$ python -q
>>> import numpy as np
>>> np.set_printoptions(precision=2, suppress=True, linewidth=100)
>>> def tidy(a):
...     return np.round(a, 2) + 0
... 
>>> A = np.load("case5.npy")
>>> A
array([[0, 1, 1, 0, 0, 0, 0, 0, 0],
       [1, 0, 0, 1, 1, 0, 0, 1, 0],
       [1, 0, 0, 0, 0, 1, 0, 0, 0],
       [0, 1, 0, 0, 0, 0, 1, 0, 0],
       [0, 1, 0, 0, 0, 1, 0, 0, 0],
       [0, 0, 1, 0, 1, 0, 0, 0, 0],
       [0, 0, 0, 1, 0, 0, 0, 1, 0],
       [0, 1, 0, 0, 0, 0, 1, 0, 1],
       [0, 0, 0, 0, 0, 0, 0, 1, 0]])
>>> tidy(np.linalg.eigvalsh(A).min())
np.float64(-2.41)
>>> [round(float(np.linalg.det(A[:i, :i])), 2) + 0 for i in range(1, 10)]
[0.0, -1.0, 0.0, 1.0, 0.0, -1.0, -2.0, 0.0, 2.0]
>>> w, vecs = np.linalg.eigh(A)
>>> tidy(vecs.T @ A @ vecs)
array([[-2.41,  0.  ,  0.  ,  0.  ,  0.  ,  0.  ,  0.  ,  0.  ,  0.  ],
       [ 0.  , -1.62,  0.  ,  0.  ,  0.  ,  0.  ,  0.  ,  0.  ,  0.  ],
       [ 0.  ,  0.  , -1.17,  0.  ,  0.  ,  0.  ,  0.  ,  0.  ,  0.  ],
       [ 0.  ,  0.  ,  0.  , -0.62,  0.  ,  0.  ,  0.  ,  0.  ,  0.  ],
       [ 0.  ,  0.  ,  0.  ,  0.  ,  0.41,  0.  ,  0.  ,  0.  ,  0.  ],
       [ 0.  ,  0.  ,  0.  ,  0.  ,  0.  ,  0.62,  0.  ,  0.  ,  0.  ],
       [ 0.  ,  0.  ,  0.  ,  0.  ,  0.  ,  0.  ,  0.69,  0.  ,  0.  ],
       [ 0.  ,  0.  ,  0.  ,  0.  ,  0.  ,  0.  ,  0.  ,  1.62,  0.  ],
       [ 0.  ,  0.  ,  0.  ,  0.  ,  0.  ,  0.  ,  0.  ,  0.  ,  2.48]])
>>> (w > 1e-8).sum(), (w < -1e-8).sum()
(np.int64(5), np.int64(4))
>>> tidy(vecs.T @ vecs)
array([[1., 0., 0., 0., 0., 0., 0., 0., 0.],
       [0., 1., 0., 0., 0., 0., 0., 0., 0.],
       [0., 0., 1., 0., 0., 0., 0., 0., 0.],
       [0., 0., 0., 1., 0., 0., 0., 0., 0.],
       [0., 0., 0., 0., 1., 0., 0., 0., 0.],
       [0., 0., 0., 0., 0., 1., 0., 0., 0.],
       [0., 0., 0., 0., 0., 0., 1., 0., 0.],
       [0., 0., 0., 0., 0., 0., 0., 1., 0.],
       [0., 0., 0., 0., 0., 0., 0., 0., 1.]])
>>> tidy(np.linalg.eigvalsh(A @ A))
array([0.17, 0.38, 0.38, 0.47, 1.37, 2.62, 2.62, 5.83, 6.16])
>>> tidy(np.linalg.svd(A, compute_uv=False))
array([2.48, 2.41, 1.62, 1.62, 1.17, 0.69, 0.62, 0.62, 0.41])
>>> np.unique(w.round(6) + 0, return_counts=True)[1]
array([1, 1, 1, 1, 1, 1, 1, 1, 1])
>>> tidy(vecs @ np.diag(w) @ vecs.T)
array([[0., 1., 1., 0., 0., 0., 0., 0., 0.],
       [1., 0., 0., 1., 1., 0., 0., 1., 0.],
       [1., 0., 0., 0., 0., 1., 0., 0., 0.],
       [0., 1., 0., 0., 0., 0., 1., 0., 0.],
       [0., 1., 0., 0., 0., 1., 0., 0., 0.],
       [0., 0., 1., 0., 1., 0., 0., 0., 0.],
       [0., 0., 0., 1., 0., 0., 0., 1., 0.],
       [0., 1., 0., 0., 0., 0., 1., 0., 1.],
       [0., 0., 0., 0., 0., 0., 0., 1., 0.]])
>>> tidy(np.abs(vecs[:, -1]))
array([0.31, 0.56, 0.21, 0.35, 0.31, 0.21, 0.31, 0.42, 0.17])
>>> O, R = np.linalg.qr(A)
>>> np.trace(O @ O.T)
np.float64(9.0)
>>> tidy(R)
array([[-1.41,  0.  ,  0.  , -0.71, -0.71, -0.71,  0.  , -0.71,  0.  ],
       [ 0.  ,  2.  ,  0.5 ,  0.  ,  0.  ,  0.5 ,  1.  ,  0.  ,  0.5 ],
       [ 0.  ,  0.  ,  1.32,  0.  ,  0.76, -0.19, -0.38,  0.  , -0.19],
       [ 0.  ,  0.  ,  0.  , -1.22, -0.41,  0.41,  0.  , -1.22,  0.  ],
       [ 0.  ,  0.  ,  0.  ,  0.  , -0.87,  0.22, -0.33,  0.  , -0.16],
       [ 0.  ,  0.  ,  0.  ,  0.  ,  0.  , -1.  ,  0.5 ,  0.  ,  0.25],
       [ 0.  ,  0.  ,  0.  ,  0.  ,  0.  ,  0.  ,  0.71,  0.  ,  0.35],
       [ 0.  ,  0.  ,  0.  ,  0.  ,  0.  ,  0.  ,  0.  , -1.  ,  0.  ],
       [ 0.  ,  0.  ,  0.  ,  0.  ,  0.  ,  0.  ,  0.  ,  0.  , -0.71]])
>>> tidy(abs(R[0, 0])), tidy(np.linalg.norm(A[:, 0]))
(np.float64(1.41), np.float64(1.41))
>>> tidy(O @ R)
array([[0., 1., 1., 0., 0., 0., 0., 0., 0.],
       [1., 0., 0., 1., 1., 0., 0., 1., 0.],
       [1., 0., 0., 0., 0., 1., 0., 0., 0.],
       [0., 1., 0., 0., 0., 0., 1., 0., 0.],
       [0., 1., 0., 0., 0., 1., 0., 0., 0.],
       [0., 0., 1., 0., 1., 0., 0., 0., 0.],
       [0., 0., 0., 1., 0., 0., 0., 1., 0.],
       [0., 1., 0., 0., 0., 0., 1., 0., 1.],
       [0., 0., 0., 0., 0., 0., 0., 1., 0.]])
>>> O.shape, R.shape
((9, 9), (9, 9))
>>> tidy(O.T @ O)
array([[1., 0., 0., 0., 0., 0., 0., 0., 0.],
       [0., 1., 0., 0., 0., 0., 0., 0., 0.],
       [0., 0., 1., 0., 0., 0., 0., 0., 0.],
       [0., 0., 0., 1., 0., 0., 0., 0., 0.],
       [0., 0., 0., 0., 1., 0., 0., 0., 0.],
       [0., 0., 0., 0., 0., 1., 0., 0., 0.],
       [0., 0., 0., 0., 0., 0., 1., 0., 0.],
       [0., 0., 0., 0., 0., 0., 0., 1., 0.],
       [0., 0., 0., 0., 0., 0., 0., 0., 1.]])
>>> rng = np.random.default_rng(251192)
>>> z = rng.permutation(9)
>>> other = A[:, z] * rng.choice([-1, 1], 9)
>>> other
array([[ 0,  0,  0,  1,  0,  0,  0,  0, -1],
       [-1, -1, -1,  0,  0,  0,  0, -1,  0],
       [ 0,  0, -1,  0, -1,  0,  0,  0,  0],
       [ 0,  0,  0,  0,  0,  0, -1,  0, -1],
       [ 0,  0,  0,  0, -1,  0,  0,  0, -1],
       [ 0, -1,  0,  1,  0,  0,  0,  0,  0],
       [-1,  0,  0,  0,  0,  0,  0, -1,  0],
       [ 0,  0,  0,  0,  0, -1, -1,  0, -1],
       [-1,  0,  0,  0,  0,  0,  0,  0,  0]])
>>> Uu, _, Vt = np.linalg.svd(A.T @ other)
>>> tidy(Uu @ Vt)
array([[ 0.,  0., -1.,  0.,  0.,  0.,  0.,  0.,  0.],
       [ 0.,  0.,  0.,  0.,  0.,  0.,  0.,  0., -1.],
       [ 0.,  0.,  0.,  1.,  0.,  0.,  0.,  0.,  0.],
       [ 0.,  0.,  0.,  0.,  0.,  0.,  0., -1.,  0.],
       [ 0., -1.,  0.,  0.,  0.,  0.,  0.,  0.,  0.],
       [ 0.,  0.,  0.,  0., -1.,  0.,  0.,  0.,  0.],
       [ 0.,  0.,  0.,  0.,  0.,  0., -1.,  0.,  0.],
       [-1.,  0.,  0.,  0.,  0.,  0.,  0.,  0.,  0.],
       [ 0.,  0.,  0.,  0.,  0., -1.,  0.,  0.,  0.]])
>>> vec = np.array([0, -3, 0, -2, -3, -1, -1, 3, 3])
>>> y = other @ vec
>>> y
array([-5,  0,  3, -2,  0,  1, -3, -1,  0])
>>> tidy(np.linalg.solve(other, y))
array([ 0., -3.,  0., -2., -3., -1., -1.,  3.,  3.])
>>> tidy(np.linalg.solve(other, y + other[:, 4]))
array([ 0., -3.,  0., -2., -2., -1., -1.,  3.,  3.])
>>> tidy(np.linalg.solve(other.T, other[3]))
array([0., 0., 0., 1., 0., 0., 0., 0., 0.])
